In [1]: import numpy as np

In [2]: np.set_printoptions(precision=2, suppress=True, linewidth=160, legacy="1.25")

In [3]: def rd(a):
   ...:     return np.round(a, 2) + 0
   ...: 

In [4]: M = np.loadtxt("out17.csv", delimiter=",")

In [5]: print(rd(M))
[[0.06 0.19 0.12 0.   0.12 0.19 0.12 0.   0.19 0.   0.  ]
 [0.07 0.07 0.   0.21 0.   0.   0.07 0.07 0.14 0.14 0.21]
 [0.12 0.   0.12 0.12 0.08 0.12 0.12 0.12 0.08 0.04 0.12]
 [0.   0.   0.12 0.25 0.12 0.06 0.19 0.   0.   0.06 0.19]
 [0.1  0.1  0.1  0.   0.05 0.1  0.15 0.05 0.1  0.1  0.15]
 [0.   0.06 0.17 0.11 0.17 0.06 0.11 0.   0.17 0.17 0.  ]
 [0.14 0.14 0.1  0.   0.14 0.05 0.19 0.05 0.   0.1  0.1 ]
 [0.17 0.11 0.11 0.06 0.17 0.   0.06 0.22 0.   0.   0.11]
 [0.06 0.   0.   0.06 0.12 0.18 0.18 0.12 0.12 0.18 0.  ]
 [0.14 0.14 0.09 0.05 0.   0.05 0.09 0.09 0.09 0.18 0.09]
 [0.25 0.   0.   0.   0.17 0.   0.   0.   0.25 0.08 0.25]]

In [6]: rng = np.random.default_rng(2611)

In [7]: idx = rng.permutation(11)

In [8]: M2 = M[:, idx] * rng.choice([-1, 1], 11)

In [9]: print(rd(M2))
[[ 0.19  0.12  0.   -0.19 -0.12  0.    0.    0.   -0.06 -0.12  0.19]
 [ 0.07  0.07 -0.14 -0.14  0.    0.21 -0.07  0.21 -0.07  0.    0.  ]
 [ 0.    0.12 -0.04 -0.08 -0.12  0.12 -0.12  0.12 -0.12 -0.08  0.12]
 [ 0.    0.19 -0.06  0.   -0.12  0.25  0.    0.19  0.   -0.12  0.06]
 [ 0.1   0.15 -0.1  -0.1  -0.1   0.   -0.05  0.15 -0.1  -0.05  0.1 ]
 [ 0.06  0.11 -0.17 -0.17 -0.17  0.11  0.    0.    0.   -0.17  0.06]
 [ 0.14  0.19 -0.1   0.   -0.1   0.   -0.05  0.1  -0.14 -0.14  0.05]
 [ 0.11  0.06  0.    0.   -0.11  0.06 -0.22  0.11 -0.17 -0.17  0.  ]
 [ 0.    0.18 -0.18 -0.12  0.    0.06 -0.12  0.   -0.06 -0.12  0.18]
 [ 0.14  0.09 -0.18 -0.09 -0.09  0.05 -0.09  0.09 -0.14  0.    0.05]
 [ 0.    0.   -0.08 -0.25  0.    0.    0.    0.25 -0.25 -0.17  0.  ]]

In [10]: Uu, _, Vh = np.linalg.svd(M.T @ M2)

In [11]: print(rd(np.linalg.lstsq(M, M2)[0]))
[[ 0.  0.  0.  0.  0.  0.  0.  0. -1.  0.  0.]
 [ 1.  0.  0.  0.  0.  0.  0.  0.  0.  0.  0.]
 [ 0.  0.  0.  0. -1.  0.  0.  0.  0.  0.  0.]
 [ 0.  0.  0.  0.  0.  1.  0.  0.  0.  0.  0.]
 [ 0.  0.  0.  0.  0.  0.  0.  0.  0. -1.  0.]
 [ 0.  0.  0.  0.  0.  0.  0.  0.  0.  0.  1.]
 [ 0.  1.  0.  0.  0.  0.  0.  0.  0.  0.  0.]
 [ 0.  0.  0.  0.  0.  0. -1.  0.  0.  0.  0.]
 [ 0.  0.  0. -1.  0.  0.  0.  0.  0.  0.  0.]
 [ 0.  0. -1.  0.  0.  0.  0.  0.  0.  0.  0.]
 [ 0.  0.  0.  0.  0.  0.  0.  1.  0.  0.  0.]]

In [12]: print(rd(np.linalg.matrix_power(M, 100)))
[[0.11 0.08 0.08 0.06 0.1  0.08 0.12 0.06 0.11 0.1  0.11]
 [0.11 0.08 0.08 0.06 0.1  0.08 0.12 0.06 0.11 0.1  0.11]
 [0.11 0.08 0.08 0.06 0.1  0.08 0.12 0.06 0.11 0.1  0.11]
 [0.11 0.08 0.08 0.06 0.1  0.08 0.12 0.06 0.11 0.1  0.11]
 [0.11 0.08 0.08 0.06 0.1  0.08 0.12 0.06 0.11 0.1  0.11]
 [0.11 0.08 0.08 0.06 0.1  0.08 0.12 0.06 0.11 0.1  0.11]
 [0.11 0.08 0.08 0.06 0.1  0.08 0.12 0.06 0.11 0.1  0.11]
 [0.11 0.08 0.08 0.06 0.1  0.08 0.12 0.06 0.11 0.1  0.11]
 [0.11 0.08 0.08 0.06 0.1  0.08 0.12 0.06 0.11 0.1  0.11]
 [0.11 0.08 0.08 0.06 0.1  0.08 0.12 0.06 0.11 0.1  0.11]
 [0.11 0.08 0.08 0.06 0.1  0.08 0.12 0.06 0.11 0.1  0.11]]

In [13]: print(rd(np.linalg.matrix_power(M, 2)))
[[0.07 0.07 0.08 0.09 0.09 0.09 0.13 0.06 0.11 0.12 0.09]
 [0.11 0.06 0.06 0.09 0.11 0.06 0.11 0.05 0.11 0.1  0.14]
 [0.1  0.07 0.1  0.07 0.12 0.08 0.12 0.06 0.1  0.08 0.1 ]
 [0.11 0.05 0.09 0.09 0.12 0.06 0.13 0.04 0.09 0.09 0.15]
 [0.12 0.08 0.07 0.06 0.11 0.07 0.11 0.06 0.12 0.1  0.11]
 [0.09 0.06 0.08 0.08 0.08 0.09 0.14 0.07 0.08 0.12 0.1 ]
 [0.12 0.1  0.08 0.05 0.09 0.07 0.11 0.06 0.11 0.09 0.12]
 [0.12 0.09 0.09 0.06 0.11 0.07 0.1  0.08 0.1  0.05 0.13]
 [0.09 0.09 0.1  0.06 0.11 0.07 0.13 0.07 0.08 0.11 0.07]
 [0.11 0.09 0.08 0.07 0.09 0.07 0.11 0.07 0.11 0.1  0.11]
 [0.12 0.07 0.06 0.02 0.11 0.11 0.11 0.05 0.16 0.1  0.1 ]]

In [14]: p = np.eye(11)[5]

In [15]: for _ in range(3):
    ...:     p = p @ M
    ...:     print(p.round(2))
    ...: 
[0.   0.06 0.17 0.11 0.17 0.06 0.11 0.   0.17 0.17 0.  ]
[0.09 0.06 0.08 0.08 0.08 0.09 0.14 0.07 0.08 0.12 0.1 ]
[0.11 0.08 0.09 0.07 0.11 0.07 0.12 0.06 0.1  0.1  0.11]

In [16]: vec = np.array([0, 2, 3, 6, 0, -9, 6, 6, -1, 6, -6])

In [17]: print(rd((M * vec).sum(axis=1)))
[-0.38  1.71  0.85  1.69  0.4   2.28  1.57  1.89  1.47  1.95 -1.25]

In [18]: print(rd(np.einsum("ij,j->i", M, vec)))
[-0.38  1.71  0.85  1.69  0.4   2.28  1.57  1.89  1.47  1.95 -1.25]

In [19]: print(np.sign((M @ vec).round(6)))
[-1.  1.  1.  1.  1.  1.  1.  1.  1.  1. -1.]

In [20]: print(rd(M @ (2 * vec)))
[-0.75  3.43  1.69  3.38  0.8   4.56  3.14  3.78  2.94  3.91 -2.5 ]

In [21]: print(np.linalg.norm(M @ vec) <= np.linalg.norm(M, 2) * np.linalg.norm(vec) + 1e-9)
True

In [22]: print(rd(M @ M))
[[0.07 0.07 0.08 0.09 0.09 0.09 0.13 0.06 0.11 0.12 0.09]
 [0.11 0.06 0.06 0.09 0.11 0.06 0.11 0.05 0.11 0.1  0.14]
 [0.1  0.07 0.1  0.07 0.12 0.08 0.12 0.06 0.1  0.08 0.1 ]
 [0.11 0.05 0.09 0.09 0.12 0.06 0.13 0.04 0.09 0.09 0.15]
 [0.12 0.08 0.07 0.06 0.11 0.07 0.11 0.06 0.12 0.1  0.11]
 [0.09 0.06 0.08 0.08 0.08 0.09 0.14 0.07 0.08 0.12 0.1 ]
 [0.12 0.1  0.08 0.05 0.09 0.07 0.11 0.06 0.11 0.09 0.12]
 [0.12 0.09 0.09 0.06 0.11 0.07 0.1  0.08 0.1  0.05 0.13]
 [0.09 0.09 0.1  0.06 0.11 0.07 0.13 0.07 0.08 0.11 0.07]
 [0.11 0.09 0.08 0.07 0.09 0.07 0.11 0.07 0.11 0.1  0.11]
 [0.12 0.07 0.06 0.02 0.11 0.11 0.11 0.05 0.16 0.1  0.1 ]]

In [23]: print(np.allclose(M @ M.T, M.T @ M))
False

In [24]: assert M == M.T
Traceback (most recent call last):
  Cell In[24], line 1
    assert M == M.T
ValueError: The truth value of an array with more than one element is ambiguous. Use a.any() or a.all()


In [25]: feats = np.load("case8.npy")

In [26]: print(feats)
[[ 0 -3  0  2 -2  0 -2  1  1  2  0]
 [ 3  0  0  1  4  0 -2 -3 -1 -3  0]
 [ 0  0  0  0 -3  0 -1 -1 -4 -2  1]
 [-2 -1  0  0  2 -3 -3 -2 -3  0 -2]
 [ 2 -4  3 -2  0 -1  3  1  2  1  3]
 [ 0  0  0  3  1  0 -2  2  4 -4  1]
 [ 2  2  1  3 -3  2  0  0 -1  0 -1]
 [-1  3  1  2 -1 -2  0  0 -1 -3  0]
 [-1  1  4  3 -2 -4  1  1  0 -4 -2]
 [-2  3  2  0 -1  4  0  3  4  0  1]
 [ 0  0 -1  2 -3 -1  1  0  2 -1  0]]

In [27]: rank = np.linalg.matrix_rank(feats)

In [28]: print(rank)
10

In [29]: N = np.linalg.svd(feats)[2][rank:].T

In [30]: print(rd(N[:, 0] / N[np.abs(N[:, 0]).round(6).argmax(), 0]))
[-0.93 -0.58 -0.01  1.    0.5   0.68  0.91 -0.31 -0.42 -0.09  0.26]

In [31]: print(rd(feats @ N))
[[0.]
 [0.]
 [0.]
 [0.]
 [0.]
 [0.]
 [0.]
 [0.]
 [0.]
 [0.]
 [0.]]

In [32]: print(N.shape)
(11, 1)

In [33]: print([round(float(x), 2) for x in np.linalg.svd(feats, compute_uv=False)[:3]])
[10.97, 10.97, 7.93]

In [34]: print(np.linalg.cond(feats) > 100)
True

In [35]: print(np.linalg.matrix_rank(feats, rtol=0.1))
10

In [36]: Uu, s, Vh = np.linalg.svd(feats)

In [37]: V = Vh[:(s > 1e-8).sum()]

In [38]: vec = feats[1] + 4 * feats[5] + rng.integers(2) * np.eye(11)[10]

In [39]: print(vec)
[  3.   0.   0.  13.   8.   0. -10.   5.  15. -19.   4.]

In [40]: print(rd(np.linalg.norm(vec - V.T @ V @ vec)))
0.0

In [41]: print(rd(V.T @ V))
[[ 0.79 -0.13  0.    0.23  0.11  0.16  0.21 -0.07 -0.09 -0.02  0.06]
 [-0.13  0.92  0.    0.14  0.07  0.1   0.13 -0.04 -0.06 -0.01  0.04]
 [ 0.    0.    1.    0.    0.    0.    0.    0.    0.    0.    0.  ]
 [ 0.23  0.14  0.    0.76 -0.12 -0.17 -0.22  0.08  0.1   0.02 -0.06]
 [ 0.11  0.07  0.   -0.12  0.94 -0.08 -0.11  0.04  0.05  0.01 -0.03]
 [ 0.16  0.1   0.   -0.17 -0.08  0.89 -0.15  0.05  0.07  0.01 -0.04]
 [ 0.21  0.13  0.   -0.22 -0.11 -0.15  0.8   0.07  0.09  0.02 -0.06]
 [-0.07 -0.04  0.    0.08  0.04  0.05  0.07  0.98 -0.03 -0.01  0.02]
 [-0.09 -0.06  0.    0.1   0.05  0.07  0.09 -0.03  0.96 -0.01  0.03]
 [-0.02 -0.01  0.    0.02  0.01  0.01  0.02 -0.01 -0.01  1.    0.01]
 [ 0.06  0.04  0.   -0.06 -0.03 -0.04 -0.06  0.02  0.03  0.01  0.98]]

In [42]: print(np.linalg.matrix_rank(np.vstack([feats, vec])))
10

In [43]: print(rd(np.diag(V.T @ V)))
[0.79 0.92 1.   0.76 0.94 0.89 0.8  0.98 0.96 1.   0.98]

In [44]: K = np.loadtxt("run8.csv", delimiter=",")

In [45]: print(K)
[[-1.  4.  2. -5.  0. -2. -1. -2. -2.]
 [-3.  5.  1. -1. -3. -5.  4. -1. -5.]
 [-4.  5.  4.  5.  1. -1.  1.  0. -1.]
 [ 1. -1.  5.  4. -2.  5. -5.  1. -1.]
 [-2. -5. -5. -4.  2.  5.  3. -2. -5.]
 [ 2.  0.  1. -1. -2. -1.  4. -2. -1.]
 [-4.  2.  1. -5.  4. -1. -1.  2. -2.]
 [-1.  1.  3. -3.  1.  1. -1. -1. -3.]
 [ 2.  0.  1. -1. -2. -1.  4. -2. -1.]
 [ 4.  5. -5. -5. -4. -5. -4.  5. -1.]
 [-4. -3. -1.  4. -2. -4.  1. -1. -3.]
 [ 3. -4. -4.  1.  3. -4.  1. -1. -2.]]

In [46]: vec = np.array([0, 2, 0, 2, -1, 0, 2, -3, 0])

In [47]: h = np.maximum(K @ vec, 0)

In [48]: print(K * (h > 1e-9)[:, None])
[[-1.  4.  2. -5.  0. -2. -1. -2. -2.]
 [-3.  5.  1. -1. -3. -5.  4. -1. -5.]
 [-4.  5.  4.  5.  1. -1.  1.  0. -1.]
 [ 0. -0.  0.  0. -0.  0. -0.  0. -0.]
 [-0. -0. -0. -0.  0.  0.  0. -0. -0.]
 [ 2.  0.  1. -1. -2. -1.  4. -2. -1.]
 [-0.  0.  0. -0.  0. -0. -0.  0. -0.]
 [-0.  0.  0. -0.  0.  0. -0. -0. -0.]
 [ 2.  0.  1. -1. -2. -1.  4. -2. -1.]
 [ 0.  0. -0. -0. -0. -0. -0.  0. -0.]
 [-4. -3. -1.  4. -2. -4.  1. -1. -3.]
 [ 0. -0. -0.  0.  0. -0.  0. -0. -0.]]

In [49]: print(rd(np.tanh(K @ vec)))
[ 0.96  1.    1.   -1.   -1.    1.   -1.   -1.    1.   -1.    1.   -1.  ]
